% python3 -q
>>> import numpy as np
>>> import numpy.linalg as la
>>> np.set_printoptions(precision=3, suppress=True, linewidth=120, sign=" ")
>>> F = np.load("sample3.npy")
>>> F
array([[ 0., -3.,  4.],
       [-3.,  0.,  0.],
       [ 4.,  0.,  0.]])
>>> # symmetric, so the eigenvalues are real
>>> np.round(la.norm(F, 2) / la.norm(F), 3)
np.float64(0.707)
>>> la.matrix_rank(F, rtol=0.1)
np.int64(2)
>>> np.argsort(-la.norm(F, axis=0).round(6), kind="stable")[:3]
array([ 0,  2,  1])
>>> [round(float(x), 3) for x in la.svd(F, compute_uv=False)[:3]]
[5.0, 5.0, 0.0]
>>> la.cond(F) > 100
np.True_
>>> w, V = la.eigh(F)
>>> vec = np.array([0, -5, -4])
>>> vec @ F @ vec / (vec @ vec), w[0], w[-1]
(np.float64(0.0), np.float64(-5.0), np.float64(5.0))
>>> np.round(V * np.abs(w) @ V.T, 3) + 0
array([[ 5. ,  0. ,  0. ],
       [ 0. ,  1.8, -2.4],
       [ 0. , -2.4,  3.2]])
>>> (np.sign(V[:, -1].round(6)) == np.sign(V[0, -1].round(6))).astype(int)
array([ 1,  0,  1])
>>> np.abs(F).sum(axis=1).max(), np.abs(w).max()
(np.float64(7.0), np.float64(5.0))
>>> Uu, sv, VT = la.svd(F)
>>> np.argmax(sv[:-1] / (sv[1:] + 1e-6)) + 1
np.int64(2)
>>> other = Uu[:, :2] @ np.diag(sv[:2]) @ VT[:2]
>>> round(la.norm(F - other, 2), 3), sv[2]
(np.float64(0.0), np.float64(0.0))
>>> la.matrix_rank(F, rtol=0.05)
np.int64(2)
>>> th = np.radians(90)
>>> Rm = np.eye(3)
>>> Rm[0, 0] = Rm[1, 1] = np.cos(th)
>>> Rm[0, 1], Rm[1, 0] = -np.sin(th), np.sin(th)
>>> Rm.round(3) + 0
array([[ 0., -1.,  0.],
       [ 1.,  0.,  0.],
       [ 0.,  0.,  1.]])
>>> other = F @ Rm.T
>>> np.abs(other - F).max(axis=0)
array([ 4.,  4.,  0.])
>>> np.round(la.det(Rm), 3), round(np.trace(Rm), 3)
(np.float64(1.0), np.float64(1.0))
>>> np.allclose(F @ F.T, other @ other.T)
True
